In [1]: import numpy as np

In [2]: from numpy import linalg as LA

In [3]: np.set_printoptions(precision=2, suppress=True, linewidth=200)

In [4]: rnd = lambda a: np.round(a, 2) + 0

In [5]: F = np.load("arr.npy")

In [6]: rnd(F)
Out[6]: 
array([[ 0.31,  0.95,  0.  ,  0.  ,  0.  ],
       [-0.95,  0.31,  0.  ,  0.  ,  0.  ],
       [ 0.  ,  0.  ,  1.  ,  0.  ,  0.  ],
       [ 0.  ,  0.  ,  0.  ,  1.  ,  0.  ],
       [ 0.  ,  0.  ,  0.  ,  0.  ,  1.  ]])

In [7]: rng = np.random.default_rng(7965)

In [8]: idx = rng.permutation(5)

In [9]: B = F[:, idx] * rng.choice([-1, 1], 5)

In [10]: rnd(B)
Out[10]: 
array([[ 0.  , -0.31, -0.95,  0.  ,  0.  ],
       [ 0.  ,  0.95, -0.31,  0.  ,  0.  ],
       [ 0.  ,  0.  ,  0.  ,  0.  , -1.  ],
       [ 0.  ,  0.  ,  0.  , -1.  ,  0.  ],
       [ 1.  ,  0.  ,  0.  ,  0.  ,  0.  ]])

In [11]: U, _, vt = LA.svd(F.T @ B)

In [12]: U @ vt
Out[12]: 
array([[ 0., -1.,  0.,  0.,  0.],
       [ 0.,  0., -1.,  0.,  0.],
       [ 0.,  0.,  0.,  0., -1.],
       [ 0.,  0.,  0., -1.,  0.],
       [ 1.,  0.,  0.,  0.,  0.]])

In [13]: vec = np.array([3, 0, 9, -5, -5])

In [14]: rnd(np.sort(np.abs(np.degrees(np.angle(LA.eigvals(F))))))
Out[14]: array([ 0.,  0.,  0., 72., 72.])

In [15]: rnd(F.T @ (F @ vec))
Out[15]: array([ 3.,  0.,  9., -5., -5.])

In [16]: 5 - LA.matrix_rank(F - np.eye(5), tol=1e-8)
Out[16]: np.int64(3)

In [17]: rnd(LA.det(F))
Out[17]: np.float64(1.0)

In [18]: rnd(LA.inv(F))
Out[18]: 
array([[ 0.31, -0.95,  0.  ,  0.  ,  0.  ],
       [ 0.95,  0.31,  0.  ,  0.  ,  0.  ],
       [ 0.  ,  0.  ,  1.  ,  0.  ,  0.  ],
       [ 0.  ,  0.  ,  0.  ,  1.  ,  0.  ],
       [ 0.  ,  0.  ,  0.  ,  0.  ,  1.  ]])

In [19]: rnd(np.abs(LA.eigvals(F)))
Out[19]: array([1., 1., 1., 1., 1.])

In [20]: rnd(LA.det(2 * F)), rnd(LA.det(F))
Out[20]: (np.float64(32.0), np.float64(1.0))

In [21]: rnd(LA.eigvals(F).sum().real)
Out[21]: np.float64(3.62)

In [22]: vec = np.array([0, 1, 2, -1, 2])

In [23]: rnd(F @ np.ones(5))
Out[23]: array([ 1.26, -0.64,  1.  ,  1.  ,  1.  ])

In [24]: LA.norm(F @ vec) <= LA.norm(F, 2) * LA.norm(vec) + 1e-9
Out[24]: np.True_

In [25]: rnd(np.einsum("ij,j->i", F, vec))
Out[25]: array([ 0.95,  0.31,  2.  , -1.  ,  2.  ])

In [26]: rnd(F @ (2 * vec))
Out[26]: array([ 1.9 ,  0.62,  4.  , -2.  ,  4.  ])

In [27]: data = np.load("case3.npy")

In [28]: data
Out[28]: 
array([[6., 1., 1., 1., 1.],
       [1., 6., 1., 1., 1.],
       [1., 1., 6., 1., 1.],
       [1., 1., 1., 6., 1.],
       [1., 1., 1., 1., 6.]])

In [29]: # equal to its transpose

In [30]: r0 = np.array([3, 1, 2, 1, 1])

In [31]: B = data + np.outer(r0, np.eye(5)[3])

In [32]: LA.matrix_rank(B - data)
Out[32]: np.int64(1)

In [33]: LA.matrix_rank(LA.inv(B) - LA.inv(data), tol=1e-8)
Out[33]: np.int64(1)

In [34]: B
Out[34]: 
array([[6., 1., 1., 4., 1.],
       [1., 6., 1., 2., 1.],
       [1., 1., 6., 3., 1.],
       [1., 1., 1., 7., 1.],
       [1., 1., 1., 2., 6.]])

In [35]: rnd(LA.det(data[::-1]))
Out[35]: np.float64(6250.0)

In [36]: rnd(LA.det(2 * data)), rnd(LA.det(data))
Out[36]: (np.float64(200000.0), np.float64(6250.0))

In [37]: rnd(np.poly(data))
Out[37]: array([    1.,   -30.,   350., -2000.,  5625., -6250.])

In [38]: rnd(LA.eigvals(data).sum().real)
Out[38]: np.float64(30.0)

In [39]: vec = np.ones(5)

In [40]: for _ in range(3):
    ...:     vec = data @ vec
    ...:     vec /= LA.norm(vec)
    ...:     print(round(vec @ data @ vec, 2))
    ...: 
10.0
10.0
10.0

In [41]: rnd(vec)
Out[41]: array([0.45, 0.45, 0.45, 0.45, 0.45])
